$ python -q
>>> import numpy as np
>>> import numpy.linalg as la
>>> np.set_printoptions(precision=1, suppress=True, linewidth=160, floatmode="fixed")
>>> data = np.loadtxt("block1.csv", delimiter=",")
>>> data
array([[ 1.7,  2.5,  1.8,  0.5,  1.1],
       [ 1.6,  3.1,  1.7, -0.1,  1.1],
       [ 2.0,  2.9,  2.1,  0.0,  0.9],
       [ 1.6,  2.7,  2.0, -0.2,  0.9],
       [ 1.9,  2.8,  1.9, -0.1,  1.4],
       [ 1.7,  2.9,  1.9, -0.3,  1.1],
       [ 1.4,  2.9,  2.0,  0.2,  1.2],
       [ 2.3,  2.6,  1.8, -0.1,  0.6],
       [ 2.1,  3.1,  2.5, -0.3,  0.8],
       [ 2.4,  2.8,  1.5,  0.5,  1.0],
       [ 2.3,  3.3,  1.9,  0.3,  1.0],
       [ 2.6,  0.2,  1.6,  2.7,  2.6],
       [ 2.3,  0.1,  0.9,  3.2,  3.3],
       [ 2.0, -0.6,  1.3,  3.0,  2.5],
       [ 1.9, -0.3,  1.1,  2.6,  2.5],
       [ 1.7, -0.5,  0.9,  2.8,  3.1],
       [ 2.3,  0.2,  0.1,  3.2,  2.6],
       [ 1.5,  0.6,  0.6,  3.2,  3.1],
       [ 2.2,  0.1,  0.3,  3.2,  3.2],
       [ 2.2, -0.6,  0.9,  3.1,  3.2],
       [ 2.3,  0.0,  0.9,  3.1,  3.3],
       [ 1.7,  0.3,  1.0,  3.4,  2.4],
       [ 2.9, -0.1,  2.1,  1.2,  1.9],
       [ 2.7, -0.6,  1.9,  1.9,  2.2],
       [ 3.0,  0.2,  2.2,  2.4,  1.7],
       [ 2.7, -0.6,  2.3,  1.7,  2.0],
       [ 3.7,  0.0,  2.0,  2.3,  2.3],
       [ 2.6,  0.0,  2.4,  1.7,  2.5],
       [ 2.6, -0.1,  2.4,  2.2,  2.1],
       [ 2.9,  0.3,  2.3,  1.6,  1.8],
       [ 2.9,  0.2,  2.1,  2.0,  2.2],
       [ 2.8,  0.3,  1.9,  2.2,  1.6],
       [ 2.9,  0.4,  2.0,  2.4,  2.0]])
>>> lab = data[:, 0] > np.median(data[:, 0])
>>> r0 = data[lab].mean(axis=0) - data[~lab].mean(axis=0)
>>> np.argsort(-np.abs(r0).round(6), kind="stable")
array([1, 0, 2, 3, 4])
>>> lab.astype(int)
array([0, 0, 0, 0, 0, 0, 0, 0, 0, 1, 0, 1, 0, 0, 0, 0, 0, 0, 0, 0, 0, 0, 1, 1, 1, 1, 1, 1, 1, 1, 1, 1, 1])
>>> np.round((((data - data.mean(axis=0)) @ r0 > 0) == lab).mean(), 1)
np.float64(0.7)
>>> other = np.array([[-3, 2, -3, -3], [2, -1, -2, -1], [0, -1, 0, 2], [3, -3, -1, -1]])
>>> M = other + other.T
>>> M
array([[-6,  4, -3,  0],
       [ 4, -2, -3, -4],
       [-3, -3,  0,  1],
       [ 0, -4,  1, -2]])
>>> # equal to its transpose
>>> other = M / np.sqrt((M ** 2).mean(axis=1, keepdims=True))
>>> la.norm(other, axis=1)
array([2.0, 2.0, 2.0, 2.0])
>>> la.matrix_rank(other) == la.matrix_rank(M)
np.True_
>>> M - M.mean(axis=1, keepdims=True)
array([[-4.8,  5.2, -1.8,  1.2],
       [ 5.2, -0.8, -1.8, -2.8],
       [-1.8, -1.8,  1.2,  2.2],
       [ 1.2, -2.8,  2.2, -0.8]])
>>> O, vecs = la.qr(M[:, :1])[0], la.qr(M[:, 1:])[0]
>>> sig = la.svd(O.T @ vecs, compute_uv=False)
>>> (sig > 0.9).sum()
np.int64(0)
>>> other = np.array([[-3, 2, 2, 1, 0, -1, -2],
...     [1, 3, 1, 2, 1, 1, 0],
...     [-2, -1, 1, -3, -2, -1, 0],
...     [-2, 3, 0, -1, 1, 2, -3],
...     [-3, -2, 3, -1, 3, 2, -3],
...     [0, 3, -1, 0, 0, -3, 0],
...     [2, -1, 1, 3, -3, 2, 2]])
>>> X = np.triu(other, 1)
>>> X
array([[ 0,  2,  2,  1,  0, -1, -2],
       [ 0,  0,  1,  2,  1,  1,  0],
       [ 0,  0,  0, -3, -2, -1,  0],
       [ 0,  0,  0,  0,  1,  2, -3],
       [ 0,  0,  0,  0,  0,  2, -3],
       [ 0,  0,  0,  0,  0,  0,  0],
       [ 0,  0,  0,  0,  0,  0,  0]])
>>> U, sig, VT = la.svd(X)
>>> sig
array([5.7, 4.1, 3.4, 0.9, 0.5, 0.0, 0.0])
>>> np.argmax(sig[:-1] / (sig[1:] + 1e-6)) + 1
np.int64(5)
>>> other = U[:, :5] @ np.diag(sig[:5]) @ VT[:5]
>>> la.matrix_rank(X, rtol=0.05)
np.int64(5)
>>> other.round(1) + 0
array([[ 0.0,  2.0,  2.0,  1.0,  0.0, -1.0, -2.0],
       [ 0.0,  0.0,  1.0,  2.0,  1.0,  1.0,  0.0],
       [ 0.0,  0.0,  0.0, -3.0, -2.0, -1.0,  0.0],
       [ 0.0,  0.0,  0.0,  0.0,  1.0,  2.0, -3.0],
       [ 0.0,  0.0,  0.0,  0.0,  0.0,  2.0, -3.0],
       [ 0.0,  0.0,  0.0,  0.0,  0.0,  0.0,  0.0],
       [ 0.0,  0.0,  0.0,  0.0,  0.0,  0.0,  0.0]])
>>> np.round(np.abs(X - other).max(), 1)
np.float64(0.0)
>>> la.matrix_rank(other)
np.int64(5)
>>> rk = la.matrix_rank(X)
>>> rk
np.int64(5)
>>> null = la.svd(X)[2][rk:].T
>>> [int(la.matrix_rank(X[:, :j + 1])) for j in range(7)]
[0, 1, 2, 3, 4, 5, 5]
>>> np.round(null @ null.T, 1) + 0
array([[ 1.0,  0.0,  0.0,  0.0,  0.0,  0.0,  0.0],
       [ 0.0,  0.6, -0.1, -0.1,  0.0,  0.4,  0.3],
       [ 0.0, -0.1,  0.0,  0.0,  0.0, -0.1,  0.0],
       [ 0.0, -0.1,  0.0,  0.0,  0.0, -0.1, -0.1],
       [ 0.0,  0.0,  0.0,  0.0,  0.0,  0.0,  0.0],
       [ 0.0,  0.4, -0.1, -0.1,  0.0,  0.2,  0.2],
       [ 0.0,  0.3,  0.0, -0.1,  0.0,  0.2,  0.1]])
>>> la.matrix_rank(X.T @ X), la.matrix_rank(X @ X.T)
(np.int64(5), np.int64(5))
>>> [int(la.matrix_rank(np.delete(X, i, axis=0))) for i in range(7)]
[4, 4, 4, 4, 4, 5, 5]
>>> np.allclose(X @ null, 0)
True
>>> np.round(X @ null, 1) + 0
array([[0.0, 0.0],
       [0.0, 0.0],
       [0.0, 0.0],
       [0.0, 0.0],
       [0.0, 0.0],
       [0.0, 0.0],
       [0.0, 0.0]])
>>> null.shape
(7, 2)
>>> other = np.array([[0, -5, -2],
...     [-4, -5, 1],
...     [3, 0, 1],
...     [-4, -5, 0],
...     [-5, 1, 2],
...     [0, 3, 1],
...     [1, 3, 5]])
>>> la.matrix_rank(X @ other)
np.int64(3)
>>> X @ other
array([[ -8, -24,  -7],
       [-10,  -6,   4],
       [ 22,  10,  -5],
       [ -8,  -2, -11],
       [ -3,  -3, -13],
       [  0,   0,   0],
       [  0,   0,   0]])
>>> np.einsum("ij,ij->i", X, X)
array([14,  7, 14, 14, 13,  0,  0])
>>> np.einsum("ik,kj->ij", X, other)
array([[ -8, -24,  -7],
       [-10,  -6,   4],
       [ 22,  10,  -5],
       [ -8,  -2, -11],
       [ -3,  -3, -13],
       [  0,   0,   0],
       [  0,   0,   0]])
>>> np.einsum("ij->j", X)
array([ 0,  2,  3,  0,  0,  3, -8])
